% python3 -q
>>> import numpy as np
>>> np.set_printoptions(precision=3, suppress=True, linewidth=140, floatmode="fixed")
>>> data = np.load("case19.npy")
>>> data
array([[ 0,  3, -3,  1,  2, -1,  1,  0,  3,  3,  0],
       [ 0,  0, -2, -3,  2,  3,  0,  3,  2,  0,  2],
       [ 0,  0,  0, -1,  2,  1, -1, -1,  2,  3,  0],
       [ 0,  0,  0,  0,  1,  2, -3, -1, -1,  0, -1],
       [ 0,  0,  0,  0,  0,  1, -3, -3,  0,  0, -3],
       [ 0,  0,  0,  0,  0,  0, -1, -3,  0,  0,  1],
       [ 0,  0,  0,  0,  0,  0,  0,  0, -1,  0,  1],
       [ 0,  0,  0,  0,  0,  0,  0,  0,  3,  0,  2],
       [ 0,  0,  0,  0,  0,  0,  0,  0,  0, -3,  2],
       [ 0,  0,  0,  0,  0,  0,  0,  0,  0,  0, -3],
       [ 0,  0,  0,  0,  0,  0,  0,  0,  0,  0,  0]])
>>> vec = np.array([-8, -2, -7, -5, 6, -3, 2, -1, 4, -2, 0])
>>> h = np.maximum(data @ vec, 0)
>>> np.tanh(data @ vec)
array([ 1.000,  1.000,  1.000, -1.000, -1.000,  0.762, -0.999,  1.000,  1.000,  0.000,  0.000])
>>> np.flatnonzero(h > 1e-9)
array([0, 1, 2, 5, 7, 8])
>>> np.round(np.trace(np.linalg.pinv(data) @ data), 3)
np.float64(9.0)
>>> np.unique(data.round(6), axis=0).shape
(11, 11)
>>> np.linalg.lstsq(data[:-1].T, data[-1])[2]
np.int32(9)
>>> np.abs(np.diag(np.linalg.qr(data)[1])) > 1e-9
array([False, False, False, False, False, False, False, False, False, False, False])
>>> np.linalg.cond(data) > 100
np.True_
>>> np.argsort(-np.linalg.norm(data, axis=0).round(6), kind="stable")[:3]
array([10,  7,  8])
>>> [round(float(x), 3) for x in np.linalg.svd(data, compute_uv=False)[:3]]
[8.412, 7.331, 5.957]
>>> U, sv, Vt = np.linalg.svd(data)
>>> vecs = Vt[:(sv > 1e-8).sum()]
>>> rng = np.random.default_rng(5923)
>>> vec = data[0] + -2 * data[10] + rng.integers(2) * np.eye(11)[4]
>>> vec
array([ 0.000,  3.000, -3.000,  1.000,  2.000, -1.000,  1.000,  0.000,  3.000,  3.000,  0.000])
>>> np.diag(vecs.T @ vecs)
array([0.000, 0.445, 0.762, 0.958, 0.958, 0.905, 0.976, 0.997, 1.000, 1.000, 1.000])
>>> round(np.linalg.norm(vec - vecs.T @ vecs @ vec), 3)
np.float64(0.0)
>>> mat = np.array([[-5, -5, 3, -1], [-2, 5, 5, -5], [2, 0, 1, -4], [4, 4, 3, 2]]) * (rng.random((4, 4)) < 0.3)
>>> mat
array([[-5,  0,  0, -1],
       [ 0,  0,  0,  0],
       [ 0,  0,  0,  0],
       [ 4,  0,  0,  2]])
>>> ang = np.radians(15)
>>> Rm = np.eye(4)
>>> Rm[3, 3] = Rm[1, 1] = np.cos(ang)
>>> Rm[3, 1], Rm[1, 3] = -np.sin(ang), np.sin(ang)
>>> Rm
array([[ 1.000,  0.000,  0.000,  0.000],
       [ 0.000,  0.966,  0.000,  0.259],
       [ 0.000,  0.000,  1.000,  0.000],
       [ 0.000, -0.259,  0.000,  0.966]])
>>> A2 = mat @ Rm.T
>>> np.round(np.linalg.det(Rm), 3), round(np.trace(Rm), 3)
(np.float64(1.0), np.float64(3.932))
>>> np.abs(A2 - mat).max(axis=0)
array([0.000, 0.518, 0.000, 0.068])
>>> A2
array([[-5.000, -0.259,  0.000, -0.966],
       [ 0.000,  0.000,  0.000,  0.000],
       [ 0.000,  0.000,  0.000,  0.000],
       [ 4.000,  0.518,  0.000,  1.932]])
>>> np.allclose(np.linalg.norm(mat, axis=1), np.linalg.norm(A2, axis=1))
True
>>> rk = np.linalg.matrix_rank(mat)
>>> rk
np.int64(2)
>>> N = np.linalg.svd(mat)[2][rk:].T
>>> [int(np.linalg.matrix_rank(mat[:i])) for i in range(1, len(mat) + 1)]
[1, 1, 1, 2]
>>> np.linalg.matrix_rank(mat.T @ mat), np.linalg.matrix_rank(mat @ mat.T)
(np.int64(2), np.int64(2))
>>> N @ N.T
array([[0.000, 0.000, 0.000, 0.000],
       [0.000, 1.000, 0.000, 0.000],
       [0.000, 0.000, 1.000, 0.000],
       [0.000, 0.000, 0.000, 0.000]])
>>> [int(np.linalg.matrix_rank(np.delete(mat, i, axis=0))) for i in range(4)]
[1, 2, 2, 1]
>>> np.allclose(mat @ N, 0)
True
>>> mat @ N
array([[0.000, 0.000],
       [0.000, 0.000],
       [0.000, 0.000],
       [0.000, 0.000]])
>>> arr = np.load("data.npy")
>>> arr
array([[ 2.117, -0.361,  0.019,  0.550, -0.146,  0.159, -0.241, -0.136, -0.240, -0.044],
       [-0.361,  2.475, -0.134,  0.184, -0.156,  0.232,  0.240,  0.313,  0.161, -0.143],
       [ 0.019, -0.134,  1.387,  0.258,  0.519, -0.150, -0.050,  0.212,  0.354,  0.257],
       [ 0.550,  0.184,  0.258,  2.187,  0.447,  0.303,  0.347, -0.231,  0.191, -0.229],
       [-0.146, -0.156,  0.519,  0.447,  1.844, -0.269,  0.030,  0.213,  0.466,  0.064],
       [ 0.159,  0.232, -0.150,  0.303, -0.269,  1.473,  0.449, -0.194, -0.112,  0.078],
       [-0.241,  0.240, -0.050,  0.347,  0.030,  0.449,  1.951,  0.128, -0.180, -0.095],
       [-0.136,  0.313,  0.212, -0.231,  0.213, -0.194,  0.128,  2.008, -0.050,  0.180],
       [-0.240,  0.161,  0.354,  0.191,  0.466, -0.112, -0.180, -0.050,  1.628,  0.402],
       [-0.044, -0.143,  0.257, -0.229,  0.064,  0.078, -0.095,  0.180,  0.402,  1.932]])
>>> u = np.array([6, 3, 4, 8, 7, 3, 2, 4, 7, 8])
>>> A2 = arr + np.outer(u, np.eye(10)[1])
>>> A2
array([[ 2.117,  5.639,  0.019,  0.550, -0.146,  0.159, -0.241, -0.136, -0.240, -0.044],
       [-0.361,  5.475, -0.134,  0.184, -0.156,  0.232,  0.240,  0.313,  0.161, -0.143],
       [ 0.019,  3.866,  1.387,  0.258,  0.519, -0.150, -0.050,  0.212,  0.354,  0.257],
       [ 0.550,  8.184,  0.258,  2.187,  0.447,  0.303,  0.347, -0.231,  0.191, -0.229],
       [-0.146,  6.844,  0.519,  0.447,  1.844, -0.269,  0.030,  0.213,  0.466,  0.064],
       [ 0.159,  3.232, -0.150,  0.303, -0.269,  1.473,  0.449, -0.194, -0.112,  0.078],
       [-0.241,  2.240, -0.050,  0.347,  0.030,  0.449,  1.951,  0.128, -0.180, -0.095],
       [-0.136,  4.313,  0.212, -0.231,  0.213, -0.194,  0.128,  2.008, -0.050,  0.180],
       [-0.240,  7.161,  0.354,  0.191,  0.466, -0.112, -0.180, -0.050,  1.628,  0.402],
       [-0.044,  7.857,  0.257, -0.229,  0.064,  0.078, -0.095,  0.180,  0.402,  1.932]])
>>> np.linalg.matrix_rank(A2 - arr)
np.int64(1)
>>> np.linalg.matrix_rank(np.linalg.inv(A2) - np.linalg.inv(arr), tol=1e-8)
np.int64(1)
>>> labels = rng.permutation(10)
>>> labels
array([4, 3, 7, 5, 1, 2, 0, 9, 8, 6])
>>> A2 = arr[labels][:, labels]
>>> np.trace(A2)
np.float64(19.002)
>>> np.sort(np.abs(np.linalg.eigvals(A2)))
array([0.999, 1.000, 1.000, 1.001, 2.000, 2.000, 2.001, 3.000, 3.000, 3.001])
>>> np.diag(A2)
array([1.844, 2.187, 2.008, 1.473, 2.475, 1.387, 2.117, 1.932, 1.628, 1.951])
>>> A2 = arr / np.linalg.norm(arr, axis=1, keepdims=True)
>>> C2 = A2 @ A2.T
>>> (np.abs(C2) > 0.9).astype(int)
array([[1, 0, 0, 0, 0, 0, 0, 0, 0, 0],
       [0, 1, 0, 0, 0, 0, 0, 0, 0, 0],
       [0, 0, 1, 0, 0, 0, 0, 0, 0, 0],
       [0, 0, 0, 1, 0, 0, 0, 0, 0, 0],
       [0, 0, 0, 0, 1, 0, 0, 0, 0, 0],
       [0, 0, 0, 0, 0, 1, 0, 0, 0, 0],
       [0, 0, 0, 0, 0, 0, 1, 0, 0, 0],
       [0, 0, 0, 0, 0, 0, 0, 1, 0, 0],
       [0, 0, 0, 0, 0, 0, 0, 0, 1, 0],
       [0, 0, 0, 0, 0, 0, 0, 0, 0, 1]])
>>> (C2 - 2 * np.eye(10)).round(6).argmax(axis=1)
array([3, 6, 4, 0, 2, 6, 5, 1, 4, 8])
>>> np.linalg.norm(A2, axis=1)
array([1.000, 1.000, 1.000, 1.000, 1.000, 1.000, 1.000, 1.000, 1.000, 1.000])
>>> m1 = np.cumsum(np.array([[1, 3, 4, 4, 2, 2, 1],
...     [1, 0, 2, 1, 0, 4, 3],
...     [5, 0, 5, 3, 5, 1, 0],
...     [2, 3, 2, 2, 5, 0, 2],
...     [4, 4, 0, 4, 4, 2, 5],
...     [3, 1, 4, 5, 3, 2, 2],
...     [0, 4, 4, 1, 0, 2, 2],
...     [0, 5, 3, 3, 0, 5, 0],
...     [2, 0, 1, 0, 0, 5, 0],
...     [5, 5, 5, 3, 0, 2, 0],
...     [1, 2, 1, 4, 1, 2, 5],
...     [3, 0, 1, 0, 5, 3, 4],
...     [5, 3, 4, 4, 2, 1, 5],
...     [0, 2, 0, 4, 2, 2, 2],
...     [0, 5, 5, 2, 5, 5, 5]]), axis=0)
>>> m1
array([[ 1,  3,  4,  4,  2,  2,  1],
       [ 2,  3,  6,  5,  2,  6,  4],
       [ 7,  3, 11,  8,  7,  7,  4],
       [ 9,  6, 13, 10, 12,  7,  6],
       [13, 10, 13, 14, 16,  9, 11],
       [16, 11, 17, 19, 19, 11, 13],
       [16, 15, 21, 20, 19, 13, 15],
       [16, 20, 24, 23, 19, 18, 15],
       [18, 20, 25, 23, 19, 23, 15],
       [23, 25, 30, 26, 19, 25, 15],
       [24, 27, 31, 30, 20, 27, 20],
       [27, 27, 32, 30, 25, 30, 24],
       [32, 30, 36, 34, 27, 31, 29],
       [32, 32, 36, 38, 29, 33, 31],
       [32, 37, 41, 40, 34, 38, 36]])
>>> U, sv, Vt = np.linalg.svd(m1)
>>> sv
array([222.577,  14.084,  10.645,   5.982,   5.195,   3.903,   2.960])
>>> A2 = U[:, :1] @ np.diag(sv[:1]) @ Vt[:1]
>>> round(float(np.linalg.norm(m1 - A2, 2)), 3), round(sv[1], 3)
(14.084, np.float64(14.084))
>>> round(float(np.abs(m1 - A2).max()), 3)
5.313
>>> labels = rng.permutation(7)
>>> A2 = m1[:, labels] * rng.choice([-1, 1], 7)
>>> A2
array([[  1,  -2,  -2,  -3,   4,  -4,   1],
       [  2,  -6,  -2,  -3,   6,  -5,   4],
       [  7,  -7,  -7,  -3,  11,  -8,   4],
       [  9,  -7, -12,  -6,  13, -10,   6],
       [ 13,  -9, -16, -10,  13, -14,  11],
       [ 16, -11, -19, -11,  17, -19,  13],
       [ 16, -13, -19, -15,  21, -20,  15],
       [ 16, -18, -19, -20,  24, -23,  15],
       [ 18, -23, -19, -20,  25, -23,  15],
       [ 23, -25, -19, -25,  30, -26,  15],
       [ 24, -27, -20, -27,  31, -30,  20],
       [ 27, -30, -25, -27,  32, -30,  24],
       [ 32, -31, -27, -30,  36, -34,  29],
       [ 32, -33, -29, -32,  36, -38,  31],
       [ 32, -38, -34, -37,  41, -40,  36]])
>>> U, _, Vt = np.linalg.svd(m1.T @ A2)
>>> labels
array([0, 5, 4, 1, 2, 3, 6])
>>> np.round(np.linalg.lstsq(m1, A2)[0], 3) + 0
array([[ 1.000,  0.000,  0.000,  0.000,  0.000,  0.000,  0.000],
       [ 0.000,  0.000,  0.000, -1.000,  0.000,  0.000,  0.000],
       [ 0.000,  0.000,  0.000,  0.000,  1.000,  0.000,  0.000],
       [ 0.000,  0.000,  0.000,  0.000,  0.000, -1.000,  0.000],
       [ 0.000,  0.000, -1.000,  0.000,  0.000,  0.000,  0.000],
       [ 0.000, -1.000,  0.000,  0.000,  0.000,  0.000,  0.000],
       [ 0.000,  0.000,  0.000,  0.000,  0.000,  0.000,  1.000]])
